$ python3 -q
>>> import numpy as np
>>> import numpy.linalg as la
>>> np.set_printoptions(precision=1, suppress=True, linewidth=120)
>>> F = np.load("mat.npy")
>>> F
array([[102,   1,   4,   6],
       [  5, 103,   2,   8],
       [  8,   5,  69,   1],
       [  7,   7,   1,  47]])
>>> q, Rm = la.qr(F)
>>> q.round(1) + 0
array([[-1. ,  0.1,  0.1, -0.1],
       [ 0. , -1. ,  0. , -0.1],
       [-0.1,  0. , -1. ,  0. ],
       [-0.1, -0.1,  0. ,  1. ]])
>>> np.round(abs(Rm[0, 0]), 1), round(float(la.norm(F[:, 0])), 1)
(np.float64(102.7), 102.7)
>>> np.allclose(Rm.T @ Rm, F.T @ F)
True
>>> q = F.astype(float).copy()
>>> for j in range(4):
...     q[:, j] -= q[:, :j] @ (q[:, :j].T @ q[:, j])
...     q[:, j] /= la.norm(q[:, j])
... 
>>> q.round(1) + 0
array([[ 1. , -0.1, -0.1, -0.1],
       [ 0. ,  1. ,  0. , -0.1],
       [ 0.1,  0. ,  1. ,  0. ],
       [ 0.1,  0.1,  0. ,  1. ]])
>>> B = np.array([[0, 3, 0], [2, 0, 3], [1, 0, 0], [2, 3, 1]])
>>> np.einsum("ik,kj->ij", F, B)
array([[ 18, 324,   9],
       [224,  39, 317],
       [ 81,  27,  16],
       [109, 162,  68]])
>>> la.matrix_rank(np.vstack([F, B.T]))
np.int64(4)
>>> np.vstack([F, B.T]).shape
(7, 4)
>>> F @ B
array([[ 18, 324,   9],
       [224,  39, 317],
       [ 81,  27,  16],
       [109, 162,  68]])
>>> f = np.array([0, -1, -3, 3])
>>> B = F + np.outer(f, np.eye(4)[0])
>>> np.round(la.det(B) / la.det(F), 1), round(float(1 + la.solve(F, f)[0]), 1)
(np.float64(1.0), 1.0)
>>> proj = np.triu(np.array([[5, 4, 5, 5], [3, 0, 5, 5], [4, 5, 2, 5], [0, 3, 2, 2]]), 1) + np.eye(4)
>>> B = proj @ F @ la.inv(proj)
>>> B
array([[  197.,  -315.,   952., -3892.],
       [   80.,  -157.,   737., -3052.],
       [   43.,  -132.,   519., -1914.],
       [    7.,   -21.,    71.,  -238.]])
>>> E = np.array([[-1.0, 9.0, -8.0, 4.0],
...     [-2.0, 18.0, -16.0, 8.0],
...     [-2.0, 17.0, -15.0, 8.0],
...     [0.0, 8.0, -8.0, 5.0]])
>>> E
array([[ -1.,   9.,  -8.,   4.],
       [ -2.,  18., -16.,   8.],
       [ -2.,  17., -15.,   8.],
       [  0.,   8.,  -8.,   5.]])
>>> Uu, sig, vt = la.svd(E)
>>> vecs = vt[:(sig > 1e-8).sum()]
>>> rng = np.random.default_rng(2707)
>>> vec = E[0] + 5 * E[1] + rng.integers(2) * np.eye(4)[3]
>>> vec
array([-11.,  99., -88.,  44.])
>>> la.matrix_rank(np.vstack([E, vec]))
np.int64(3)
>>> np.round(vecs.T @ vecs, 1) + 0
array([[ 0.7, -0.3, -0.3,  0. ],
       [-0.3,  0.7, -0.3,  0. ],
       [-0.3, -0.3,  0.7,  0. ],
       [ 0. ,  0. ,  0. ,  1. ]])
>>> round(float(la.norm(vec - vecs.T @ vecs @ vec)), 1)
0.0
>>> np.round(np.trace(la.pinv(E) @ E), 1)
np.float64(3.0)
>>> np.round(E @ la.pinv(E) @ E, 1) + 0
array([[ -1.,   9.,  -8.,   4.],
       [ -2.,  18., -16.,   8.],
       [ -2.,  17., -15.,   8.],
       [  0.,   8.,  -8.,   5.]])
>>> np.allclose(E[:-1].T @ la.lstsq(E[:-1].T, E[-1])[0], E[-1])
False
